$ ipython --no-banner

In [1]: import numpy as np

In [2]: import numpy.linalg as la

In [3]: np.set_printoptions(precision=2, suppress=True, linewidth=120, sign=" ")

In [4]: M = np.array([[-3, -1, 3], [1, 1, 0], [2, -3, 1]])

In [5]: M
Out[5]: 
array([[-3, -1,  3],
       [ 1,  1,  0],
       [ 2, -3,  1]])

In [6]: f = np.array([0, 0, -3])

In [7]: out = M + np.outer(f, np.eye(3)[2])

In [8]: round(float(la.det(out) / la.det(M)), 2), np.round(1 + la.solve(M, f)[2], 2)
Out[8]: (0.65, np.float64(0.65))

In [9]: E = np.load("m.npy")

In [10]: E
Out[10]: 
array([[ 5.41,  1.  , -1.8 ],
       [-6.33,  1.1 ,  2.1 ],
       [ 1.54,  0.7 , -0.5 ],
       [-4.19,  0.4 ,  1.4 ],
       [-4.5 ,  1.  ,  1.5 ],
       [-0.6 , -0.2 ,  0.2 ],
       [ 1.49, -0.4 , -0.5 ],
       [ 2.38,  1.  , -0.8 ],
       [ 1.8 ,  0.1 , -0.6 ],
       [-2.37,  0.6 ,  0.8 ],
       [ 2.69, -1.2 , -0.9 ],
       [-6.59,  0.8 ,  2.2 ],
       [ 5.68,  2.  , -1.9 ],
       [-0.61, -0.1 ,  0.2 ],
       [ 1.21,  0.7 , -0.4 ],
       [ 0.92,  1.  , -0.3 ],
       [ 4.52,  1.  , -1.5 ],
       [ 2.72,  1.3 , -0.9 ],
       [ 0.61, -1.8 , -0.2 ],
       [-0.89, -0.7 ,  0.3 ],
       [ 1.51, -2.7 , -0.5 ],
       [ 5.38, -1.1 , -1.8 ],
       [-2.12, -1.  ,  0.7 ],
       [-0.6 , -0.3 ,  0.2 ]])

In [11]: C2 = np.cov(E, rowvar=False)

In [12]: print(C2.shape)
(3, 3)

In [13]: print(np.polyfit(E[:, 2], E[:, 1], 1))
[ 0.03  0.14]

In [14]: print(C2)
[[11.91 -0.11 -3.97]
 [-0.11  1.24  0.04]
 [-3.97  0.04  1.32]]

In [15]: np.round(la.eigvalsh(C2)[::-1], 2) + 0
Out[15]: array([ 13.23,   1.24,   0.  ])

In [16]: np.round(np.abs(la.svd(E)[2][-1]), 2) + 0
Out[16]: array([ 0.32,  0.  ,  0.95])

In [17]: la.cond(E) > 100
Out[17]: np.True_

In [18]: Xs = E - E.mean(axis=0)

In [19]: left, sv, VT = la.svd(Xs, full_matrices=False)

In [20]: np.round(sv ** 2 / (sv ** 2).sum(), 2) + 0
Out[20]: array([ 0.91,  0.09,  0.  ])

In [21]: la.matrix_rank(Xs)
Out[21]: np.int64(3)

In [22]: J = np.load("arr.npy")

In [23]: J
Out[23]: 
array([[-1.,  3.],
       [-6.,  8.]])

In [24]: # row 1 dominates

In [25]: theta = np.radians(15)

In [26]: R = np.eye(2)

In [27]: R[0, 0] = R[1, 1] = np.cos(theta)

In [28]: R[0, 1], R[1, 0] = -np.sin(theta), np.sin(theta)

In [29]: R
Out[29]: 
array([[ 0.97, -0.26],
       [ 0.26,  0.97]])

In [30]: out = J @ R.T

In [31]: out
Out[31]: 
array([[-1.74,  2.64],
       [-7.87,  6.17]])

In [32]: la.svd(J, compute_uv=False), la.svd(out, compute_uv=False)
Out[32]: (array([ 10.44,   0.96]), array([ 10.44,   0.96]))

In [33]: round(float(la.det(2 * out)), 2), round(float(la.det(out)), 2)
Out[33]: (40.0, 10.0)

In [34]: print(np.poly(out))
[ 1.   -4.43 10.  ]
